In [1]: import numpy as np

In [2]: np.set_printoptions(suppress=True, linewidth=140)

In [3]: J = np.load("w.npy")

In [4]: J
Out[4]: 
array([[2, 0, 2, 5],
       [0, 4, 6, 2],
       [2, 6, 6, 1],
       [5, 2, 1, 0]])

In [5]: # symmetric

In [6]: x = np.array([0, 1, -2, 1])

In [7]: h = np.maximum(J @ x, 0)

In [8]: np.round(np.tanh(J @ x), 2)
Out[8]: array([ 0.76, -1.  , -1.  ,  0.  ])

In [9]: G = J.T @ J

In [10]: np.round(np.linalg.eigvalsh(G)[::-1], 2)
Out[10]: array([147.15,  26.14,  22.46,   0.25])

In [11]: G
Out[11]: 
array([[33, 22, 21, 12],
       [22, 56, 62, 14],
       [21, 62, 77, 28],
       [12, 14, 28, 30]])

In [12]: np.round(np.linalg.svd(J, compute_uv=False) ** 2, 2)
Out[12]: array([147.15,  26.14,  22.46,   0.25])

In [13]: x = np.array([2, 0, 0, -2])

In [14]: rhs = J @ x

In [15]: rhs
Out[15]: array([-6, -4,  2, 10])

In [16]: np.round(np.linalg.solve(J, -3 * rhs), 2) + 0
Out[16]: array([-6.,  0.,  0.,  6.])

In [17]: np.round(np.linalg.solve(J, rhs), 2)
Out[17]: array([ 2.,  0.,  0., -2.])

In [18]: np.round(np.linalg.solve(J.T, J[2]), 2) + 0
Out[18]: array([0., 0., 1., 0.])

In [19]: round(np.linalg.norm(J, "nuc"), 2)
Out[19]: np.float64(22.49)

In [20]: round(float(np.linalg.norm(J[3], 1)), 2), round(np.linalg.norm(J[3], np.inf), 2)
Out[20]: (8.0, np.float64(5.0))

In [21]: np.linalg.norm(J, axis=1).argmax()
Out[21]: np.int64(2)

In [22]: round(float(np.linalg.norm(J, 1)), 2), round(np.linalg.norm(J, np.inf), 2)
Out[22]: (15.0, np.float64(15.0))

In [23]: round(float(np.linalg.norm(J, 2)), 2)
Out[23]: 12.13

In [24]: np.round(np.linalg.norm(J[3] - J[2]), 2)
Out[24]: np.float64(7.14)

In [25]: out = J / np.sqrt((J ** 2).mean(axis=1, keepdims=True))

In [26]: out[2].round(2)
Out[26]: array([0.46, 1.37, 1.37, 0.23])

In [27]: J - J.mean(axis=1, keepdims=True)
Out[27]: 
array([[-0.25, -2.25, -0.25,  2.75],
       [-3.  ,  1.  ,  3.  , -1.  ],
       [-1.75,  2.25,  2.25, -2.75],
       [ 3.  ,  0.  , -1.  , -2.  ]])

In [28]: np.round(np.linalg.norm(out, axis=1), 2)
Out[28]: array([2., 2., 2., 2.])

In [29]: E = np.load("out4.npy")

In [30]: E
Out[30]: 
array([[3., 4., 4.],
       [4., 3., 4.],
       [4., 4., 3.]])

In [31]: # symmetric

In [32]: np.unravel_index(np.abs(E).argmax(), E.shape)
Out[32]: (np.int64(0), np.int64(1))

In [33]: np.count_nonzero(E)
Out[33]: np.int64(9)

In [34]: np.linalg.matrix_rank(E)
Out[34]: np.int64(3)

In [35]: E - E[0]
Out[35]: 
array([[ 0.,  0.,  0.],
       [ 1., -1.,  0.],
       [ 1.,  0., -1.]])

In [36]: np.round(np.linalg.svd(E, compute_uv=False), 2)
Out[36]: array([11.,  1.,  1.])

In [37]: E.shape
Out[37]: (3, 3)

In [38]: np.round(E.mean(axis=0), 2)
Out[38]: array([3.67, 3.67, 3.67])

In [39]: E.sum(axis=1)
Out[39]: array([11., 11., 11.])

In [40]: E.sum(axis=0)
Out[40]: array([11., 11., 11.])
